$ python -q
>>> import numpy as np
>>> np.set_printoptions(precision=1, suppress=True, linewidth=200, legacy="1.25")
>>> def tidy(a):
...     return np.round(a, 1) + 0
... 
>>> data = np.load("case4.npy")
>>> data
array([[5., 1., 1.],
       [1., 5., 1.],
       [1., 1., 5.]])
>>> (data @ data)[0]
array([27., 11., 11.])
>>> data @ (-1.0) ** np.arange(3)
array([ 5., -3.,  5.])
>>> evals, evecs = np.linalg.eigh(data)
>>> vec = np.array([8, 8, 1])
>>> tidy(np.linalg.eigvalsh(data[1:, 1:]))
array([4., 6.])
>>> vec @ data @ vec
805.0
>>> (np.sign(evecs[:, -1].round(6)) == np.sign(evecs[0, -1].round(6))).astype(int)
array([1, 1, 1])
>>> print(tidy(evecs * np.maximum(evals, 0) @ evecs.T))
[[5. 1. 1.]
 [1. 5. 1.]
 [1. 1. 5.]]
>>> np.abs(data).sum(axis=1).max(), tidy(np.abs(evals).max())
(7.0, 7.0)
>>> other = data[0, 0] * data[1:] - np.outer(data[1:, 0], data[0])
>>> other
array([[ 0., 24.,  4.],
       [ 0.,  4., 24.]])
>>> np.flatnonzero(~other.round(6).any(axis=1))
array([], dtype=int64)
>>> data[:, 0] / data[0, 0]
array([1. , 0.2, 0.2])
>>> r0 = np.array([-2, -3, -2])
>>> rng = np.random.default_rng(232)
>>> E = np.outer(rng.normal(size=13), r0) + 0.1 * rng.normal(size=(13, 3))
>>> tidy(E)
array([[-2.3, -3.2, -1.9],
       [-1. , -1.5, -0.9],
       [ 1.7,  2.4,  1.7],
       [ 0.4,  0.7,  0.5],
       [ 3.9,  6. ,  4. ],
       [-0.5, -0.8, -0.6],
       [ 2.1,  3.5,  2.3],
       [-4.6, -7.1, -4.5],
       [-0.3, -0.8, -0.4],
       [ 1.8,  2.3,  1.7],
       [-0.2, -0.5, -0.1],
       [-1.1, -1.5, -1.1],
       [ 2.3,  3.1,  2.3]])
>>> Ac = E - E.mean(axis=0)
>>> evecs = np.linalg.svd(Ac)[2][:1]
>>> other = Ac - Ac @ evecs.T @ evecs
>>> tidy(other.std(axis=0))
array([0.1, 0.1, 0.1])
>>> print(tidy(np.cov(Ac @ evecs.T, rowvar=False)))
21.2
>>> F = np.load("layer9.npy")
>>> F
array([[-0.5,  0. , -0.3,  0.2],
       [ 0.1, 15.1, -3.1,  3. ],
       [ 0.1, 20.1, -3.9,  4.1]])
>>> U, sig, Vh = np.linalg.svd(F)
>>> print(tidy(sig))
[26.1  0.6  0.1]
>>> other = U[:, :1] @ np.diag(sig[:1]) @ Vh[:1]
>>> tidy(np.linalg.norm(F - other) / np.linalg.norm(F))
0.0
>>> other = np.array([[1, -1, -1], [-1, 0, -1], [2, -1, 1], [-1, -1, 2]])
>>> tidy(other.T @ F.T)
array([[ -1.3, -24.2, -31.9],
       [  0.6,   0. ,  -0.3],
       [  0.6, -12.3, -15.9]])
>>> np.linalg.matrix_rank(np.vstack([F, other.T]))
4
>>> tidy(F @ other)
array([[ -1.3,   0.6,   0.6],
       [-24.2,   0. , -12.3],
       [-31.9,  -0.3, -15.9]])
>>> tidy(np.einsum("ik,kj->ij", F, other))
array([[ -1.3,   0.6,   0.6],
       [-24.2,   0. , -12.3],
       [-31.9,  -0.3, -15.9]])
>>> X = np.array([[0, -2, 1, 1], [0, 2, 2, -1], [1, 2, 0, -1]])
>>> print(X)
[[ 0 -2  1  1]
 [ 0  2  2 -1]
 [ 1  2  0 -1]]
>>> vec = np.array([3, 1, 0, 3])
>>> h1 = np.maximum(X @ vec, 0)
>>> X.T @ h1
array([ 2,  2,  1, -1])
>>> X * (h1 > 1e-9)[:, None]
array([[ 0, -2,  1,  1],
       [ 0,  0,  0,  0],
       [ 1,  2,  0, -1]])
>>> h1
array([1, 0, 2])
>>> np.flatnonzero(h1 > 1e-9)
array([0, 2])
>>> np.maximum(X @ vec, 0) - np.maximum(-X @ vec, 0)
array([ 1, -1,  2])
>>> np.maximum(X @ (3 * vec), 0)
array([3, 0, 6])
>>> tidy(np.tanh(X @ vec))
array([ 0.8, -0.8,  1. ])
>>> theta = np.radians(60)
>>> r_ = np.eye(4)
>>> r_[1, 1] = r_[0, 0] = np.cos(theta)
>>> r_[1, 0], r_[0, 1] = -np.sin(theta), np.sin(theta)
>>> tidy(r_)
array([[ 0.5,  0.9,  0. ,  0. ],
       [-0.9,  0.5,  0. ,  0. ],
       [ 0. ,  0. ,  1. ,  0. ],
       [ 0. ,  0. ,  0. ,  1. ]])
>>> other = X @ r_.T
>>> tidy(np.abs(other - X).max(axis=0))
array([1.7, 1.9, 0. , 0. ])
>>> tidy(np.linalg.det(r_)), np.trace(r_)
(1.0, 3.0)
>>> tidy(np.linalg.svd(X, compute_uv=False)), tidy(np.linalg.svd(other, compute_uv=False))
(array([4. , 2.1, 0.8]), array([4. , 2.1, 0.8]))
>>> tidy(other)
array([[-1.7, -1. ,  1. ,  1. ],
       [ 1.7,  1. ,  2. , -1. ],
       [ 2.2,  0.1,  0. , -1. ]])
>>> np.allclose(X @ X.T, other @ other.T)
True
>>> G = X.T @ X
>>> tidy(np.linalg.svd(X, compute_uv=False) ** 2)
array([15.8,  4.6,  0.6])
>>> print(np.diag(G))
[ 1 12  5  3]
>>> np.allclose(G, G.T)
True
>>> np.trace(G), (X ** 2).sum()
(21, 21)
>>> (X @ X.T).shape
(3, 3)
>>> np.linalg.matrix_rank(G)
3
>>> arr = np.load("data.npy")
>>> tidy(arr)
array([[-0.3,  0.9],
       [ 0.9,  0.3]])
>>> Q = arr.astype(float).copy()
>>> for j in range(2):
...     Q[:, j] -= Q[:, :j] @ (Q[:, :j].T @ Q[:, j])
...     Q[:, j] /= np.linalg.norm(Q[:, j])
... 
>>> tidy(Q.T @ arr)
array([[1., 0.],
       [0., 1.]])
>>> evals, evecs = np.linalg.eigh(arr)
>>> tidy(np.abs(evecs[:, -1]))
array([0.6, 0.8])
>>> tidy(np.linalg.eigvalsh(arr + 5 * np.eye(2)))
array([4., 6.])
>>> np.abs(evecs[:, -1]).round(6).argmax()
1
>>> evals.sum(), tidy(np.trace(arr))
(0.0, 0.0)
>>> [round(float(x), 1) for x in np.linalg.svd(F, compute_uv=False)[:3]]
[26.1, 0.6, 0.1]
>>> tidy(np.linalg.norm(F, 2) / np.linalg.norm(F))
1.0
>>> W0 = np.array([[1, 0, 0, 0], [0, 1, 0, 0], [1, 3, 1, 0], [0, 0, 8, 1]])
>>> Q, evecs = np.linalg.qr(W0[:, :2])[0], np.linalg.qr(W0[:, 2:])[0]
>>> sig = np.linalg.svd(Q.T @ evecs, compute_uv=False)
>>> tidy(np.linalg.norm(Q @ Q.T - evecs @ evecs.T, 2))
1.0
>>> z = rng.permutation(4)
>>> z
array([3, 1, 2, 0])
>>> other = W0[z][:, z]
>>> print(np.allclose(other, W0))
False
>>> tidy(np.linalg.det(other)), tidy(np.linalg.det(W0[z]))
(1.0, -1.0)
>>> np.diag(other)
array([1, 1, 1, 1])
>>> tidy(np.sort(np.abs(np.linalg.eigvals(other))))
array([1., 1., 1., 1.])
>>> other = np.array([[9, 6, 1], [8, 3, 1]])
>>> C = np.kron(other, W0)
>>> np.linalg.matrix_rank(C)
8
>>> tidy(np.linalg.norm(C, 2)), tidy(np.linalg.norm(other, 2) * np.linalg.norm(W0, 2))
(112.0, 112.0)
>>> print(C.shape)
(8, 12)
>>> C = np.array([[2, 3, 0], [0, -3, -1], [1, 2, 1]])
>>> m1 = np.repeat(C, 19 // 3, axis=0)
>>> m1 = m1 + 0.1 * rng.normal(size=m1.shape)
>>> tidy(m1)
array([[ 2. ,  3. , -0.1],
       [ 1.9,  2.9,  0.1],
       [ 2. ,  2.8, -0.1],
       [ 1.9,  3. ,  0.1],
       [ 2. ,  3. , -0.1],
       [ 2.1,  2.9,  0.2],
       [ 0.2, -2.9, -1.1],
       [ 0.2, -3. , -0.9],
       [ 0.1, -3.1, -1. ],
       [ 0.1, -3.1, -1.2],
       [-0.1, -3. , -1. ],
       [ 0. , -3. , -0.9],
       [ 0.8,  2. ,  1. ],
       [ 0.9,  1.9,  1.1],
       [ 1.1,  2. ,  0.9],
       [ 1. ,  2.2,  1. ],
       [ 0.9,  1.9,  1.1],
       [ 1. ,  1.9,  0.9]])
>>> Q, r_ = np.linalg.qr(m1)
>>> tidy(np.abs(np.diag(r_)))
array([5.4, 7.8, 1.8])
>>> tidy(abs(r_[0, 0])), tidy(np.linalg.norm(m1[:, 0]))
(5.4, 5.4)
>>> tidy(Q.T @ Q)
array([[1., 0., 0.],
       [0., 1., 0.],
       [0., 0., 1.]])
